% python3 -q
>>> import numpy as np
>>> import numpy.linalg as la
>>> np.set_printoptions(precision=3, suppress=True, linewidth=120, legacy="1.25")
>>> def rd(a):
...     return np.round(a, 3) + 0
... 
>>> feats = np.loadtxt("m.csv", delimiter=",")
>>> print(feats)
[[ 1.346 -0.297  1.989  1.974  1.988]
 [-1.515 -1.825  1.781 -1.479  1.146]
 [ 1.656  2.464 -3.414  0.915 -2.173]
 [-0.484 -1.205 -1.472 -0.584  0.311]
 [-0.231  1.348 -0.838  0.29   0.308]
 [ 1.    -1.738  0.332  2.7    1.462]
 [ 1.528 -2.058 -2.865 -4.232  5.483]
 [-1.244 -1.761  3.605 -1.299 -4.203]
 [-0.972  0.245  2.504  2.215 -1.66 ]
 [ 1.841  2.218  0.661  7.684  1.504]
 [-0.302  2.175 -1.317  1.45   2.417]
 [-0.126 -2.474  1.872  2.13  -4.597]
 [ 1.137  1.469  0.196  1.696 -1.639]
 [ 0.229  0.312 -2.193 -0.506 -1.757]
 [ 0.386  1.042 -1.962  0.531 -4.228]
 [ 1.214  2.918  1.71  -1.107 -0.704]
 [ 1.012 -0.779 -2.613 -3.835 -2.792]
 [ 2.053 -4.554 -0.165 -4.22   2.073]
 [ 1.933  1.04  -1.631  0.749  0.929]
 [ 4.887  2.688  0.309  3.626  1.575]
 [ 0.423 -3.816  1.056  0.48  -1.433]
 [ 0.128 -0.205  2.593  1.893  0.927]
 [-1.522  0.476 -0.792  1.17   1.203]
 [-0.742  3.026 -0.096  3.61   0.461]
 [-0.569  3.484  0.206 -1.047  0.428]
 [-5.382  1.946  2.787  2.099 -1.262]
 [-0.042  6.011  6.065  0.709 -0.544]
 [ 2.588 -0.64  -0.535 -2.637 -3.475]
 [ 1.843  2.544 -0.737 -3.14   0.219]
 [-0.157  0.584  3.155  0.678  1.247]]
>>> P = feats @ la.solve(feats.T @ feats, feats.T)
>>> print(la.matrix_rank(np.eye(30) - P))
25
>>> print(rd(la.eigvalsh(P)))
[0. 0. 0. 0. 0. 0. 0. 0. 0. 0. 0. 0. 0. 0. 0. 0. 0. 0. 0. 0. 0. 0. 0. 0. 0. 1. 1. 1. 1. 1.]
>>> vec = np.array([4, 1, 4, 0, 4])
>>> target = feats @ vec
>>> coef, lr = np.zeros(5), 1 / la.norm(feats, 2) ** 2
>>> for i in range(250):
...     coef -= lr * feats.T @ (feats @ coef - target)
...     if i % 50 == 0: print(i, round(la.norm(feats @ coef - target), 3))
... 
0 40.683
50 0.0
100 0.0
150 0.0
200 0.0
>>> print(rd(la.cond(feats)))
1.95
>>> print(rd(coef))
[4. 1. 4. 0. 4.]
>>> other = np.array([[1, 3, 1], [-3, 0, 0], [0, -2, -2], [2, 1, 2], [3, 0, -3]])
>>> print(np.vstack([feats, other.T]).shape)
(33, 5)
>>> print(rd(np.einsum("ij->j", feats)))
[11.916 14.638 10.191 12.513 -6.786]
>>> print(la.matrix_rank(feats @ other))
3
>>> W2 = feats[[29, 23]].astype(float)
>>> for _ in range(6):
...     lab = la.norm(feats[:, None] - W2, axis=-1).argmin(axis=1)
...     W2 = np.array([feats[lab == j].mean(axis=0) for j in range(2)])
... 
>>> print(lab)
[1 0 1 0 1 1 0 0 1 1 1 0 1 0 0 1 0 0 1 1 0 1 1 1 1 1 1 0 0 1]
>>> print(np.bincount(lab))
[12 18]
>>> print(rd(W2[1] - W2[0]))
[-0.268  2.926  1.153  3.305  1.464]
>>> print(np.abs(W2[1] - W2[0]).argmax())
3
>>> other = np.array([[0.6, 1.1],
...     [0.1, 0.1],
...     [1.4, -1.0],
...     [1.3, 0.2],
...     [-0.6, 0.1],
...     [0.7, -1.2],
...     [0.8, -0.6]])
>>> W2 = np.array([[-1.2, 1.1, 1.0], [-0.4, -1.2, 0.9]])
>>> arr = other @ W2
>>> print(rd(arr))
[[-1.16 -0.66  1.59]
 [-0.16 -0.01  0.19]
 [-1.28  2.74  0.5 ]
 [-1.64  1.19  1.48]
 [ 0.68 -0.78 -0.51]
 [-0.36  2.21 -0.38]
 [-0.72  1.6   0.26]]
>>> u, g = arr[3], arr[5]
>>> print(rd(u @ u))
6.296
>>> pr = (u @ g) / (u @ u) * u
>>> print(la.matrix_rank(np.outer(u, g)))
1
>>> print(rd(la.norm(u + g) ** 2 + la.norm(u - g) ** 2))
22.908
>>> print(rd((g - pr) @ u))
0.0
>>> print(rd(np.outer(u, g)))
[[ 0.59  -3.624  0.623]
 [-0.428  2.63  -0.452]
 [-0.533  3.271 -0.562]]
